% python3 -q
>>> import numpy as np
>>> import numpy.linalg as la
>>> np.set_printoptions(precision=2, suppress=True, linewidth=120, floatmode="fixed")
>>> def rnd(a):
...     return np.round(a, 2) + 0
... 
>>> m1 = np.loadtxt("m.csv", delimiter=",")
>>> m1
array([[ -4.00,   1.00,  -1.00],
       [ -4.00, -11.00,  -3.00],
       [ -4.00,   1.00,  -1.00]])
>>> hat = np.triu(np.array([[0, 2, 2], [3, 2, 3], [3, 1, 0]]), 1) + np.eye(3)
>>> M2 = hat @ m1 @ la.inv(hat)
>>> np.trace(M2), np.trace(m1)
(np.float64(-16.0), np.float64(-16.0))
>>> hat @ m1 - m1 @ hat
array([[-16.00, -12.00,  -3.00],
       [-12.00,  11.00,  38.00],
       [  0.00,   8.00,   5.00]])
>>> rng = np.random.default_rng(531159)
>>> lab = rng.permutation(3)
>>> lab
array([1, 0, 2])
>>> M2 = m1[lab][:, lab]
>>> rnd(np.sort(np.abs(la.eigvals(M2))))
array([0.00, 6.59, 9.41])
>>> np.allclose(M2, m1)
False
>>> np.trace(M2)
np.float64(-16.0)
>>> np.allclose(m1[:-1].T @ la.lstsq(m1[:-1].T, m1[-1])[0], m1[-1])
True
>>> rnd(np.trace(la.pinv(m1) @ m1))
np.float64(2.0)
>>> np.abs(np.diag(la.qr(m1)[1])) > 1e-9
array([ True,  True, False])
>>> J = np.array([[1.2, 0.0, 1.7],
...     [-0.6, 1.6, 0.0],
...     [0.0, 1.3, 0.8],
...     [0.4, 0.9, -1.6],
...     [1.1, 2.6, 0.6],
...     [-1.6, 2.4, -0.1],
...     [-0.2, -0.2, -0.7],
...     [1.3, 0.0, -1.3],
...     [-0.7, -0.9, -0.1],
...     [0.0, -0.7, -0.3],
...     [0.7, 1.6, -0.6],
...     [-0.8, 1.1, 0.9],
...     [0.0, 0.7, 0.0],
...     [-2.7, -0.3, -1.2],
...     [2.0, -0.1, -0.5],
...     [-0.6, 0.8, 0.0],
...     [-0.9, 0.7, 0.0],
...     [-1.6, 0.2, -0.9],
...     [0.1, -1.4, 0.0],
...     [0.5, 0.9, 0.6],
...     [-0.1, -0.1, 2.0],
...     [0.2, 0.4, 0.7],
...     [1.0, 0.2, -0.9],
...     [0.1, 0.1, 0.3],
...     [-0.3, -0.1, 0.3]])
>>> J[7] *= 10
>>> J
array([[  1.20,   0.00,   1.70],
       [ -0.60,   1.60,   0.00],
       [  0.00,   1.30,   0.80],
       [  0.40,   0.90,  -1.60],
       [  1.10,   2.60,   0.60],
       [ -1.60,   2.40,  -0.10],
       [ -0.20,  -0.20,  -0.70],
       [ 13.00,   0.00, -13.00],
       [ -0.70,  -0.90,  -0.10],
       [  0.00,  -0.70,  -0.30],
       [  0.70,   1.60,  -0.60],
       [ -0.80,   1.10,   0.90],
       [  0.00,   0.70,   0.00],
       [ -2.70,  -0.30,  -1.20],
       [  2.00,  -0.10,  -0.50],
       [ -0.60,   0.80,   0.00],
       [ -0.90,   0.70,   0.00],
       [ -1.60,   0.20,  -0.90],
       [  0.10,  -1.40,   0.00],
       [  0.50,   0.90,   0.60],
       [ -0.10,  -0.10,   2.00],
       [  0.20,   0.40,   0.70],
       [  1.00,   0.20,  -0.90],
       [  0.10,   0.10,   0.30],
       [ -0.30,  -0.10,   0.30]])
>>> # row 7 dominates
>>> dist = la.norm(J[:, None] - J[None], axis=-1)
>>> np.unravel_index(dist.round(6).argmax(), dist.shape)
(np.int64(7), np.int64(20))
>>> dist.shape
(25, 25)
>>> np.flatnonzero(dist[13] < dist.mean() / 2)
array([13, 17])
